In [1]: import numpy as np

In [2]: from numpy import linalg as LA

In [3]: np.set_printoptions(precision=2, suppress=True, linewidth=200)

In [4]: mat = np.loadtxt("arr.csv", delimiter=",")

In [5]: print(mat)
[[ 3.31 -2.46  2.43]
 [ 3.   10.8  -2.01]
 [-7.18 -6.54 11.9 ]
 [ 4.35 -2.5   2.32]
 [ 4.22 -2.17  1.65]
 [-8.57 -3.66 11.43]
 [ 3.19 -2.08  1.97]
 [ 2.57 -1.71  1.73]
 [ 3.97 -2.47  1.91]
 [ 4.52 12.1  -1.26]
 [-8.23 -5.29 11.26]
 [-6.02 -3.93 13.18]
 [-7.16 -4.72 12.36]
 [ 3.19 10.69 -1.59]
 [ 1.69 -3.69  0.89]
 [-7.26 -2.26 11.19]
 [-5.55 -2.99 10.51]
 [ 2.42 -4.02  1.98]
 [ 3.32 11.37 -4.46]
 [-6.55 -5.14 10.33]]

In [6]: cov = np.cov(mat, rowvar=False)

In [7]: print(np.corrcoef(mat.T))
[[ 1.    0.53 -0.94]
 [ 0.53  1.   -0.72]
 [-0.94 -0.72  1.  ]]

In [8]: print(mat.std(axis=0))
[5.16 6.01 5.69]

In [9]: print(np.polyfit(mat[:, 0], mat[:, 2], 1))
[-1.04  4.02]

In [10]: print(np.argsort(-mat.std(axis=0).round(6), kind="stable"))
[1 2 0]

In [11]: print(cov.shape)
(3, 3)

In [12]: lab = mat[:, 1] > np.median(mat[:, 1])

In [13]: u = mat[lab].mean(axis=0) - mat[~lab].mean(axis=0)

In [14]: print(((mat - mat.mean(axis=0)) @ u > 0).astype(int))
[1 1 0 1 1 0 1 1 1 1 0 0 0 1 1 0 0 1 1 0]

In [15]: rng = np.random.default_rng(24)

In [16]: lab = rng.permutation(3)

In [17]: other = mat[:, lab] * rng.choice([-1, 1], 3)

In [18]: print(other)
[[ -2.46  -2.43   3.31]
 [ 10.8    2.01   3.  ]
 [ -6.54 -11.9   -7.18]
 [ -2.5   -2.32   4.35]
 [ -2.17  -1.65   4.22]
 [ -3.66 -11.43  -8.57]
 [ -2.08  -1.97   3.19]
 [ -1.71  -1.73   2.57]
 [ -2.47  -1.91   3.97]
 [ 12.1    1.26   4.52]
 [ -5.29 -11.26  -8.23]
 [ -3.93 -13.18  -6.02]
 [ -4.72 -12.36  -7.16]
 [ 10.69   1.59   3.19]
 [ -3.69  -0.89   1.69]
 [ -2.26 -11.19  -7.26]
 [ -2.99 -10.51  -5.55]
 [ -4.02  -1.98   2.42]
 [ 11.37   4.46   3.32]
 [ -5.14 -10.33  -6.55]]

In [19]: left, _, Vt = LA.svd(mat.T @ other)

In [20]: print(np.round(left @ Vt, 2) + 0)
[[ 0.  0.  1.]
 [ 1.  0.  0.]
 [ 0. -1.  0.]]

In [21]: print(lab)
[1 2 0]

In [22]: W = np.array([[8, 1, 2], [-3, -2, -2], [0, 0, 0]])

In [23]: c = np.array([1, 2, -1])

In [24]: act = np.maximum(mat @ W + c, 0)

In [25]: print((act > 0).astype(int))
[[1 1 1]
 [0 0 0]
 [0 1 0]
 [1 1 1]
 [1 1 1]
 [0 1 0]
 [1 1 1]
 [1 1 1]
 [1 1 1]
 [1 0 0]
 [0 1 0]
 [0 1 0]
 [0 1 0]
 [0 0 0]
 [1 1 1]
 [0 0 0]
 [0 1 0]
 [1 1 1]
 [0 0 0]
 [0 1 0]]

In [26]: W2 = np.array([[-1, 4], [4, 1], [-1, 4]])

In [27]: print(W @ W2)
[[ -6  41]
 [ -3 -22]
 [  0   0]]

In [28]: cen = mat - mat.mean(axis=0)

In [29]: vecs = LA.svd(cen)[2][:1]

In [30]: other = cen - cen @ vecs.T @ vecs

In [31]: print(np.cov(cen @ vecs.T, rowvar=False))
81.9733676232631

In [32]: print(np.diag(vecs.T @ vecs))
[0.27 0.33 0.39]

In [33]: m1 = np.loadtxt("data.csv", delimiter=",")

In [34]: print(m1)
[[ 2.  1.  1.]
 [ 5.  3.  2.]
 [ 8.  4.  2.]
 [10.  6.  2.]
 [12.  7.  4.]
 [15.  8.  5.]
 [17.  9.  6.]
 [17. 10.  9.]
 [20. 11. 11.]
 [20. 11. 13.]
 [21. 14. 14.]
 [24. 14. 17.]
 [24. 15. 17.]
 [25. 18. 19.]
 [25. 18. 20.]
 [27. 19. 23.]
 [27. 21. 25.]
 [30. 24. 28.]
 [32. 25. 30.]
 [34. 26. 32.]
 [34. 26. 32.]
 [37. 27. 34.]
 [37. 30. 35.]
 [37. 31. 35.]
 [37. 33. 38.]
 [40. 34. 38.]
 [43. 34. 38.]
 [44. 36. 40.]
 [47. 36. 40.]
 [49. 37. 41.]
 [52. 38. 43.]
 [53. 41. 43.]
 [53. 41. 44.]
 [55. 41. 46.]
 [55. 42. 49.]
 [58. 45. 49.]
 [59. 46. 52.]
 [61. 47. 52.]
 [62. 48. 52.]
 [64. 51. 54.]
 [66. 54. 56.]
 [66. 56. 57.]
 [69. 56. 60.]
 [69. 58. 61.]
 [72. 61. 61.]
 [75. 62. 64.]
 [78. 63. 67.]]

In [35]: # rows 19 and 20 are equal

In [36]: d = LA.norm(m1[:, None] - m1[None], axis=-1)

In [37]: print(np.flatnonzero(d[46] < d.mean() / 2))
[40 41 42 43 44 45 46]

In [38]: print((d + 1e9 * np.eye(47)).round(6).argmin(axis=1))
[ 1  2  3  2  3  6  5  6  9  8  9 12 11 14 13 16 15 18 17 20 19 22 23 22 25 26 25 26 29 28 31 32 31 32 33 36 37 38 37 38 41 40 43 42 43 44 45]
